$ python3 -q
>>> import numpy as np
>>> from numpy import linalg as LA
>>> np.set_printoptions(precision=1, suppress=True, linewidth=160, legacy="1.25")
>>> E = np.loadtxt("m.csv", delimiter=",")
>>> E
array([[ 0.7,  0.7, -1.4,  0.3, -0.9,  0.3,  0.4, -0.5,  0.4, -1. ,  0. , -0.4, -0.2,  1. ],
       [ 0.7,  0.7, -0.8, -0.4, -0.2,  0.1, -0.3, -0.1,  0.5,  0. ,  0. , -0.1,  0.7,  0.2],
       [ 0.1,  0. ,  0. , -0.3, -0.2,  0. ,  0.1,  0.3, -0.2,  0.2,  0.1,  0.1,  0. , -0.1],
       [ 0.1,  0.1,  0.1, -0.5, -0.2,  0. , -0.2,  0.5,  0.1,  0.4,  0.2,  0.2,  0.3, -0.1],
       [-0.1, -0.3,  0.3, -0.1,  0.4,  0. , -0.2,  0.2, -0.2,  0.5, -0.2,  0. ,  0.2, -0.5]])
>>> U, s, Vt = LA.svd(E, full_matrices=False)
>>> s / s[0]
array([1. , 0.5, 0.3, 0.1, 0.1])
>>> np.round(U.T @ E @ Vt.T, 1) + 0
array([[2.9, 0. , 0. , 0. , 0. ],
       [0. , 1.5, 0. , 0. , 0. ],
       [0. , 0. , 0.8, 0. , 0. ],
       [0. , 0. , 0. , 0.4, 0. ],
       [0. , 0. , 0. , 0. , 0.2]])
>>> np.round(Vt @ Vt.T, 1) + 0
array([[1., 0., 0., 0., 0.],
       [0., 1., 0., 0., 0.],
       [0., 0., 1., 0., 0.],
       [0., 0., 0., 1., 0.],
       [0., 0., 0., 0., 1.]])
>>> np.abs(U[:, 0]).round(6).argmax()
0
>>> np.allclose(U * s @ Vt, E)
True
>>> np.round(np.abs(Vt[0]), 1) + 0
array([0.3, 0.3, 0.5, 0.1, 0.3, 0.1, 0.1, 0.2, 0.2, 0.4, 0. , 0.1, 0. , 0.4])
>>> r0 = np.array([1, -1, 3, 3, -1])
>>> F = r0[np.abs(np.subtract.outer(np.arange(5), np.arange(5)))]
>>> F
array([[ 1, -1,  3,  3, -1],
       [-1,  1, -1,  3,  3],
       [ 3, -1,  1, -1,  3],
       [ 3,  3, -1,  1, -1],
       [-1,  3,  3, -1,  1]])
>>> vals, vecs = LA.eigh(F)
>>> np.unique(vals.round(6) + 0, return_counts=True)[1]
array([2, 2, 1])
>>> np.round(vecs.T @ vecs, 1) + 0
array([[1., 0., 0., 0., 0.],
       [0., 1., 0., 0., 0.],
       [0., 0., 1., 0., 0.],
       [0., 0., 0., 1., 0.],
       [0., 0., 0., 0., 1.]])
>>> (vals > 1e-8).sum(), (vals < -1e-8).sum()
(3, 2)
>>> vals, vecs = LA.eigh(F)
>>> x0 = np.array([1, -2, 3, -3, -1])
>>> vecs * np.abs(vals) @ vecs.T
array([[4.6, 0.1, 0.1, 0.1, 0.1],
       [0.1, 4.6, 0.1, 0.1, 0.1],
       [0.1, 0.1, 4.6, 0.1, 0.1],
       [0.1, 0.1, 0.1, 4.6, 0.1],
       [0.1, 0.1, 0.1, 0.1, 4.6]])
>>> LA.eigvalsh(F[1:, 1:])
array([-4.5, -0.8,  4.5,  4.8])
>>> vecs * np.maximum(vals, 0) @ vecs.T
array([[ 2.8, -0.4,  1.6,  1.6, -0.4],
       [-0.4,  2.8, -0.4,  1.6,  1.6],
       [ 1.6, -0.4,  2.8, -0.4,  1.6],
       [ 1.6,  1.6, -0.4,  2.8, -0.4],
       [-0.4,  1.6,  1.6, -0.4,  2.8]])
>>> W0 = np.loadtxt("dump.csv", delimiter=",")
>>> W0.round(1) + 0
array([[-0.3, -0.1,  0.3, -0.1, -0.1, -0.4, -0.2,  0.1,  0.5,  0.3,  0. ,  0.3,  0.4],
       [-0.2, -0.4,  0.4, -0.2,  0.1,  0.1,  0.3,  0.3, -0.3, -0.1,  0.5,  0.1,  0. ],
       [ 0. ,  0.1, -0.4,  0.1,  0.1, -0.5, -0.2,  0.3, -0.1,  0. ,  0.3,  0.3, -0.4],
       [ 0.5,  0.1,  0. , -0.1,  0. , -0.4,  0.6,  0. ,  0.2,  0.1,  0.2, -0.2,  0.2],
       [-0.2,  0.1,  0.3, -0.3, -0.4, -0.3,  0.2, -0.5,  0. , -0.2,  0. ,  0.1, -0.5],
       [ 0.3,  0.1,  0.1,  0. , -0.2,  0. ,  0.1,  0.4, -0.1, -0.5, -0.4,  0.5,  0.1],
       [ 0.5, -0.3,  0.1,  0. , -0.3,  0.3, -0.2,  0.1,  0.2,  0.4,  0.1,  0.2, -0.4],
       [-0.1, -0.1, -0.2, -0.1,  0.1,  0. ,  0.4, -0.2, -0.3,  0.5, -0.3,  0.5,  0.1],
       [ 0.1,  0.6,  0.1, -0.4, -0.2,  0.1, -0.2,  0.1, -0.4,  0.3,  0.2,  0. ,  0.2],
       [ 0.1, -0.3, -0.5, -0.5, -0.1,  0. , -0.2, -0.3,  0. , -0.3,  0.2,  0.2,  0.3],
       [-0.3,  0. , -0.3, -0.1, -0.6,  0.1,  0.2,  0.5,  0.1,  0.1, -0.1, -0.3,  0. ],
       [ 0.2, -0.3,  0.1, -0.4,  0.1, -0.3, -0.3,  0.2, -0.3,  0.1, -0.5, -0.4, -0.1],
       [ 0.2, -0.3,  0. ,  0.5, -0.5, -0.3, -0.1, -0.2, -0.4,  0. ,  0.1, -0.1,  0.3]])
>>> # orthonormal columns
>>> rng = np.random.default_rng(36)
>>> lab = rng.permutation(13)
>>> M2 = W0[:, lab] * rng.choice([-1, 1], 13)
>>> M2.round(1) + 0
array([[-0.5,  0.1, -0.3,  0. , -0.4,  0.3, -0.3, -0.4,  0.1,  0.1,  0.3, -0.1,  0.2],
       [ 0.3, -0.1,  0.1, -0.5,  0.1,  0.2, -0.1,  0. ,  0.4,  0.3,  0.4, -0.2, -0.3],
       [ 0.1, -0.1,  0. , -0.3, -0.5,  0. , -0.3,  0.4, -0.1,  0.3, -0.4,  0.1,  0.2],
       [-0.2,  0. , -0.1, -0.2, -0.4, -0.5,  0.2, -0.2, -0.1,  0. ,  0. , -0.1, -0.6],
       [ 0. ,  0.4,  0.2,  0. , -0.3,  0.2, -0.1,  0.5, -0.1, -0.5,  0.3, -0.3, -0.2],
       [ 0.1,  0.2,  0.5,  0.4,  0. , -0.3, -0.5, -0.1, -0.1,  0.4,  0.1,  0. , -0.1],
       [-0.2,  0.3, -0.4, -0.1,  0.3, -0.5, -0.2,  0.4,  0.3,  0.1,  0.1,  0. ,  0.2],
       [ 0.3, -0.1, -0.5,  0.3,  0. ,  0.1, -0.5, -0.1,  0.1, -0.2, -0.2, -0.1, -0.4],
       [ 0.4,  0.2, -0.3, -0.2,  0.1, -0.1,  0. , -0.2, -0.6,  0.1,  0.1, -0.4,  0.2],
       [ 0. ,  0.1,  0.3, -0.2,  0. , -0.1, -0.2, -0.3,  0.3, -0.3, -0.5, -0.5,  0.2],
       [-0.1,  0.6, -0.1,  0.1,  0.1,  0.3,  0.3,  0. ,  0. ,  0.5, -0.3, -0.1, -0.2],
       [ 0.3, -0.1, -0.1,  0.5, -0.3, -0.2,  0.4,  0.1,  0.3,  0.2,  0.1, -0.4,  0.3],
       [ 0.4,  0.5,  0. , -0.1, -0.3, -0.2,  0.1, -0.3,  0.3, -0.2,  0. ,  0.5,  0.1]])
>>> U, _, Vt = LA.svd(W0.T @ M2)
>>> lab
array([ 8,  4,  9, 10,  5,  0, 11, 12,  1,  7,  2,  3,  6])
>>> x0 = np.array([-8, -4, 4, 0, -3, -8, 1, 4, 5, -9, 6, 1, -7])
>>> np.round(LA.det(W0), 1)
1.0
>>> np.round(W0.T @ (W0 @ x0), 1) + 0
array([-8., -4.,  4.,  0., -3., -8.,  1.,  4.,  5., -9.,  6.,  1., -7.])
>>> lab = rng.permutation(13)
>>> lab
array([ 3,  7,  4, 11,  2, 12,  8,  6,  1,  0,  5, 10,  9])
>>> M2 = W0[lab][:, lab]
>>> round(LA.det(M2), 1), np.round(LA.det(W0[lab]), 1)
(1.0, 1.0)
>>> round(np.trace(M2), 1)
-2.8
>>> C2 = W0.T @ W0
>>> np.allclose(C2, C2.T)
True
>>> np.diag(C2)
array([1., 1., 1., 1., 1., 1., 1., 1., 1., 1., 1., 1., 1.])
>>> np.trace(C2), (W0 ** 2).sum()
(13.0, 13.0)
>>> LA.matrix_rank(C2)
13
>>> (W0 @ W0.T).shape
(13, 13)
>>> LA.svd(W0, compute_uv=False) ** 2
array([1., 1., 1., 1., 1., 1., 1., 1., 1., 1., 1., 1., 1.])
>>> x0 = np.array([-2, -1, 1, -2, 0, 2, -2, 2, 3, 1, -2, -3, 1])
>>> (W0 * x0).sum(axis=1)
array([ 2.5, -0.2, -2.7, -1.7, -1.4, -1.4,  0.7, -2.2, -0.5, -0.1,  2.8,  2.2, -2.7])
>>> np.sign((W0 @ x0).round(6))
array([ 1., -1., -1., -1., -1., -1.,  1., -1., -1., -1.,  1.,  1., -1.])
>>> np.einsum("ij,j->i", W0, x0)
array([ 2.5, -0.2, -2.7, -1.7, -1.4, -1.4,  0.7, -2.2, -0.5, -0.1,  2.8,  2.2, -2.7])
>>> np.round(W0 @ np.eye(13)[5], 1) + 0
array([-0.4,  0.1, -0.5, -0.4, -0.3,  0. ,  0.3,  0. ,  0.1,  0. ,  0.1, -0.3, -0.3])
>>> data = np.array([[3.3, 4.0, 1.0, 3.0, -2.0, 3.0],
...     [-1.0, -0.7, -4.0, 2.0, 1.0, -2.0],
...     [4.0, -5.0, -1.7, -2.0, -4.0, -3.0],
...     [-1.0, -1.0, 4.0, 2.3, -4.0, -1.0],
...     [-1.0, 4.0, -4.0, 5.0, -2.7, 2.0],
...     [3.0, 4.0, 1.0, 3.0, -2.0, 3.3]])
>>> W = np.array([[2, -2, 1],
...     [-1, -2, -3],
...     [-2, 0, 1],
...     [-1, 1, 1],
...     [2, -3, -1],
...     [-1, -1, 3]])
>>> c = np.array([5, 2, 3])
>>> H = np.maximum(data @ W + c, 0)
>>> (H > 0).astype(int)
array([[0, 0, 1],
       [1, 1, 0],
       [1, 1, 1],
       [0, 1, 1],
       [0, 1, 0],
       [0, 0, 1]])
>>> (H > 0).mean(axis=0)
array([0.3, 0.7, 0.7])
>>> basis = np.array([[2, 1], [0, -2], [1, -2]])
>>> W @ basis
array([[ 5,  4],
       [-5,  9],
       [-3, -4],
       [-1, -5],
       [ 3, 10],
       [ 1, -5]])
>>> round(np.log10(LA.cond(data)))
2
>>> np.argsort(-LA.norm(data, axis=0).round(6), kind="stable")[:3]
array([1, 3, 2])
>>> LA.cond(data) > 100
False
>>> U, s, Vt = LA.svd(data)
>>> s
array([12.3,  8.3,  7.4,  5.5,  1.8,  0.1])
>>> M2 = U[:, :5] @ np.diag(s[:5]) @ Vt[:5]
>>> np.round(LA.norm(data - M2) / LA.norm(data), 1)
0.0
>>> np.round(LA.norm(data - M2, 2), 1), round(s[5], 1)
(0.1, 0.1)
>>> M2
array([[ 3.3,  3.9,  1. ,  3. , -2. ,  3.1],
       [-1. , -0.7, -4. ,  2. ,  1. , -2. ],
       [ 4. , -5. , -1.7, -2. , -4. , -3. ],
       [-1. , -1. ,  4. ,  2.3, -4. , -1. ],
       [-1. ,  4. , -4. ,  5. , -2.7,  2. ],
       [ 3. ,  4.1,  1. ,  3. , -2. ,  3.2]])
>>> np.round(np.trace(LA.pinv(M2) @ M2), 1)
5.0
>>> np.abs(np.diag(LA.qr(M2)[1])) > 1e-9
array([ True,  True,  True,  True,  True, False])
>>> np.allclose(M2[:-1].T @ LA.lstsq(M2[:-1].T, M2[-1])[0], M2[-1])
True
>>> np.unique(M2.round(6), axis=0).shape
(6, 6)
>>> m1 = np.loadtxt("test5.csv", delimiter=",")
>>> m1
array([[2.3, 1. , 1. , 3. , 7. , 4. , 7. , 0. , 9. , 7. ],
       [8. , 4.3, 7. , 2. , 7. , 6. , 4. , 3. , 7. , 8. ],
       [4. , 3. , 1.3, 0. , 8. , 1. , 0. , 0. , 9. , 1. ],
       [6. , 6. , 4. , 2.3, 1. , 7. , 0. , 1. , 2. , 0. ],
       [4. , 9. , 8. , 9. , 2.3, 5. , 0. , 1. , 1. , 9. ],
       [6. , 9. , 3. , 0. , 5. , 5.3, 8. , 1. , 5. , 0. ],
       [7. , 4. , 1. , 6. , 6. , 8. , 2.3, 3. , 8. , 6. ],
       [6. , 2. , 8. , 7. , 1. , 1. , 6. , 1.3, 3. , 0. ],
       [0. , 3. , 9. , 3. , 5. , 4. , 2. , 7. , 3.3, 5. ],
       [2. , 1. , 1. , 3. , 7. , 4. , 7. , 0. , 9. , 7.3]])
>>> U, s, Vt = LA.svd(m1)
>>> s.round(1) + 0
array([43.4, 16.6, 11.9,  9.7,  8.5,  7. ,  5.8,  4.4,  2.2,  0. ])
>>> np.argmax(s[:-1] / (s[1:] + 1e-6)) + 1
9
>>> M2 = U[:, :9] @ np.diag(s[:9]) @ Vt[:9]
>>> M2.round(1) + 0
array([[2.3, 1. , 1. , 3. , 7. , 4. , 7. , 0. , 9. , 7. ],
       [8. , 4.3, 7. , 2. , 7. , 6. , 4. , 3. , 7. , 8. ],
       [4. , 3. , 1.3, 0. , 8. , 1. , 0. , 0. , 9. , 1. ],
       [6. , 6. , 4. , 2.3, 1. , 7. , 0. , 1. , 2. , 0. ],
       [4. , 9. , 8. , 9. , 2.3, 5. , 0. , 1. , 1. , 9. ],
       [6. , 9. , 3. , 0. , 5. , 5.3, 8. , 1. , 5. , 0. ],
       [7. , 4. , 1. , 6. , 6. , 8. , 2.3, 3. , 8. , 6. ],
       [6. , 2. , 8. , 7. , 1. , 1. , 6. , 1.3, 3. , 0. ],
       [0. , 3. , 9. , 3. , 5. , 4. , 2. , 7. , 3.3, 5. ],
       [2. , 1. , 1. , 3. , 7. , 4. , 7. , 0. , 9. , 7.3]])
>>> LA.matrix_rank(m1, rtol=0.05)
9
>>> round(LA.norm(m1 - M2) / LA.norm(m1), 1)
0.0
>>> (m1 - m1.T) / 2
array([[ 0. , -3.5, -1.5, -1.5,  1.5, -1. ,  0. , -3. ,  4.5,  2.5],
       [ 3.5,  0. ,  2. , -2. , -1. , -1.5,  0. ,  0.5,  2. ,  3.5],
       [ 1.5, -2. ,  0. , -2. ,  0. , -1. , -0.5, -4. ,  0. ,  0. ],
       [ 1.5,  2. ,  2. ,  0. , -4. ,  3.5, -3. , -3. , -0.5, -1.5],
       [-1.5,  1. ,  0. ,  4. ,  0. ,  0. , -3. ,  0. , -2. ,  1. ],
       [ 1. ,  1.5,  1. , -3.5,  0. ,  0. ,  0. ,  0. ,  0.5, -2. ],
       [ 0. ,  0. ,  0.5,  3. ,  3. ,  0. ,  0. , -1.5,  3. , -0.5],
       [ 3. , -0.5,  4. ,  3. ,  0. ,  0. ,  1.5,  0. , -2. ,  0. ],
       [-4.5, -2. ,  0. ,  0.5,  2. , -0.5, -3. ,  2. ,  0. , -2. ],
       [-2.5, -3.5,  0. ,  1.5, -1. ,  2. ,  0.5,  0. ,  2. ,  0. ]])
>>> round(float(np.abs(LA.eigvals(m1)).max()), 1)
42.0
>>> (m1 + m1.T) / 2
array([[2.3, 4.5, 2.5, 4.5, 5.5, 5. , 7. , 3. , 4.5, 4.5],
       [4.5, 4.3, 5. , 4. , 8. , 7.5, 4. , 2.5, 5. , 4.5],
       [2.5, 5. , 1.3, 2. , 8. , 2. , 0.5, 4. , 9. , 1. ],
       [4.5, 4. , 2. , 2.3, 5. , 3.5, 3. , 4. , 2.5, 1.5],
       [5.5, 8. , 8. , 5. , 2.3, 5. , 3. , 1. , 3. , 8. ],
       [5. , 7.5, 2. , 3.5, 5. , 5.3, 8. , 1. , 4.5, 2. ],
       [7. , 4. , 0.5, 3. , 3. , 8. , 2.3, 4.5, 5. , 6.5],
       [3. , 2.5, 4. , 4. , 1. , 1. , 4.5, 1.3, 5. , 0. ],
       [4.5, 5. , 9. , 2.5, 3. , 4.5, 5. , 5. , 3.3, 7. ],
       [4.5, 4.5, 1. , 1.5, 8. , 2. , 6.5, 0. , 7. , 7.3]])
>>> np.trace(m1)
32.0
>>> LA.matrix_rank(m1, rtol=0.1)
8
>>> LA.cond(m1) > 100
True
>>> np.round(LA.norm(m1, 2) / LA.norm(m1), 1)
0.9
>>> x0 = np.array([-1, -4, 2, 2, -1, -4, -1, -2, 1, 5])
>>> h1 = np.maximum(m1 @ x0, 0)
>>> np.maximum(m1 @ (3 * x0), 0)
array([47.1,  0. ,  0. ,  0. , 47.1,  0. ,  0. , 16.2,  9.9, 52.5])
>>> np.tanh(m1 @ x0)
array([ 1. , -0.8, -1. , -1. ,  1. , -1. , -1. ,  1. ,  1. ,  1. ])
>>> np.flatnonzero(h1 > 1e-9)
array([0, 4, 7, 8, 9])
>>> np.maximum(m1 @ x0, 0) - np.maximum(-m1 @ x0, 0)
array([ 15.7,  -1.2, -11.4, -46.4,  15.7, -67.2, -17.3,   5.4,   3.3,  17.5])
>>> mat = np.loadtxt("a.csv", delimiter=",")
>>> mat
array([[ 6.,  0.,  3.,  1.],
       [ 0.,  5.,  0.,  0.],
       [ 3.,  0., 14.,  3.],
       [ 1.,  0.,  3.,  6.]])
>>> # equal to its transpose
>>> round(float(LA.det(2 * mat)), 1), round(float(LA.det(mat)), 1)
(32000.0, 2000.0)
>>> round(float(LA.eigvals(mat).sum().real), 1)
31.0
>>> np.einsum("ii->", mat)
31.0
>>> np.poly(mat)
array([    1.,   -31.,   315., -1325.,  2000.])
>>> lab = rng.permutation(4)
>>> lab
array([0, 3, 2, 1])
>>> M2 = mat[lab][:, lab]
>>> round(float(LA.det(M2)), 1), np.round(LA.det(mat[lab]), 1)
(2000.0, -2000.0)
>>> np.diag(M2)
array([ 6.,  6., 14.,  5.])
>>> np.trace(M2)
31.0
